% python3 -q
>>> import numpy as np
>>> np.set_printoptions(precision=1, suppress=True, linewidth=120)
>>> tidy = lambda a: np.round(a, 1) + 0
>>> J = np.load("x.npy")
>>> print(J)
[[7 7 8]
 [0 1 3]
 [0 0 8]]
>>> theta = np.radians(30)
>>> R = np.eye(3)
>>> R[2, 2] = R[1, 1] = np.cos(theta)
>>> R[2, 1], R[1, 2] = -np.sin(theta), np.sin(theta)
>>> print(tidy(R))
[[ 1.   0.   0. ]
 [ 0.   0.9  0.5]
 [ 0.  -0.5  0.9]]
>>> A2 = J @ R.T
>>> print(np.allclose(np.linalg.norm(J, axis=1), np.linalg.norm(A2, axis=1)))
True
>>> print(tidy(np.linalg.svd(J, compute_uv=False)), tidy(np.linalg.svd(A2, compute_uv=False)))
[14.2  5.8  0.7] [14.2  5.8  0.7]
>>> feats = np.load("w.npy")
>>> print(feats)
[[-2 -1  0  1  2  3  4  5  6  7]
 [ 8  9 10 11 12 13 14 15 16 17]
 [18 19 20 21 22 23 24 25 26 27]
 [28 29 30 31 32 33 34 35 36 37]
 [38 39 40 41 42 43 44 45 46 47]]
>>> print(feats.ravel(order="F"))
[-2  8 18 28 38 -1  9 19 29 39  0 10 20 30 40  1 11 21 31 41  2 12 22 32 42  3 13 23 33 43  4 14 24 34 44  5 15 25 35
 45  6 16 26 36 46  7 17 27 37 47]
>>> print(feats.reshape(-1, 2))
[[-2 -1]
 [ 0  1]
 [ 2  3]
 [ 4  5]
 [ 6  7]
 [ 8  9]
 [10 11]
 [12 13]
 [14 15]
 [16 17]
 [18 19]
 [20 21]
 [22 23]
 [24 25]
 [26 27]
 [28 29]
 [30 31]
 [32 33]
 [34 35]
 [36 37]
 [38 39]
 [40 41]
 [42 43]
 [44 45]
 [46 47]]
>>> print(feats.reshape(2, -1))
[[-2 -1  0  1  2  3  4  5  6  7  8  9 10 11 12 13 14 15 16 17 18 19 20 21 22]
 [23 24 25 26 27 28 29 30 31 32 33 34 35 36 37 38 39 40 41 42 43 44 45 46 47]]
>>> blk = feats.reshape(5, 2, -1)
>>> print(np.swapaxes(blk, 1, 2)[3])
[[28 33]
 [29 34]
 [30 35]
 [31 36]
 [32 37]]
>>> print(np.einsum("ihd,ihd->ih", blk, blk))
[[   10   135]
 [  510  1135]
 [ 2010  3135]
 [ 4510  6135]
 [ 8010 10135]]
>>> print(np.einsum("ihd,jhd->hij", blk, blk).shape)
(2, 5, 5)
>>> print(blk.transpose(1, 0, 2))
[[[-2 -1  0  1  2]
  [ 8  9 10 11 12]
  [18 19 20 21 22]
  [28 29 30 31 32]
  [38 39 40 41 42]]

 [[ 3  4  5  6  7]
  [13 14 15 16 17]
  [23 24 25 26 27]
  [33 34 35 36 37]
  [43 44 45 46 47]]]
>>> print(blk[:, 0])
[[-2 -1  0  1  2]
 [ 8  9 10 11 12]
 [18 19 20 21 22]
 [28 29 30 31 32]
 [38 39 40 41 42]]
>>> theta = np.radians(36)
>>> R = np.eye(10)
>>> R[7, 7] = R[1, 1] = np.cos(theta)
>>> R[7, 1], R[1, 7] = -np.sin(theta), np.sin(theta)
>>> print(tidy(R))
[[ 1.   0.   0.   0.   0.   0.   0.   0.   0.   0. ]
 [ 0.   0.8  0.   0.   0.   0.   0.   0.6  0.   0. ]
 [ 0.   0.   1.   0.   0.   0.   0.   0.   0.   0. ]
 [ 0.   0.   0.   1.   0.   0.   0.   0.   0.   0. ]
 [ 0.   0.   0.   0.   1.   0.   0.   0.   0.   0. ]
 [ 0.   0.   0.   0.   0.   1.   0.   0.   0.   0. ]
 [ 0.   0.   0.   0.   0.   0.   1.   0.   0.   0. ]
 [ 0.  -0.6  0.   0.   0.   0.   0.   0.8  0.   0. ]
 [ 0.   0.   0.   0.   0.   0.   0.   0.   1.   0. ]
 [ 0.   0.   0.   0.   0.   0.   0.   0.   0.   1. ]]
>>> A2 = feats @ R.T
>>> print(tidy(np.linalg.det(R)), tidy(np.trace(R)))
1.0 9.6
>>> U, sv, VT = np.linalg.svd(feats)
>>> print(tidy(sv))
[188.7  10.8   0.    0.    0. ]
>>> A2 = U[:, :2] @ np.diag(sv[:2]) @ VT[:2]
>>> print(tidy(A2))
[[-2. -1.  0.  1.  2.  3.  4.  5.  6.  7.]
 [ 8.  9. 10. 11. 12. 13. 14. 15. 16. 17.]
 [18. 19. 20. 21. 22. 23. 24. 25. 26. 27.]
 [28. 29. 30. 31. 32. 33. 34. 35. 36. 37.]
 [38. 39. 40. 41. 42. 43. 44. 45. 46. 47.]]
>>> print(np.argsort(-np.linalg.norm(feats, axis=0).round(6), kind="stable")[:3])
[9 8 7]
>>> print([round(float(x), 1) for x in np.linalg.svd(feats, compute_uv=False)[:3]])
[188.7, 10.8, 0.0]
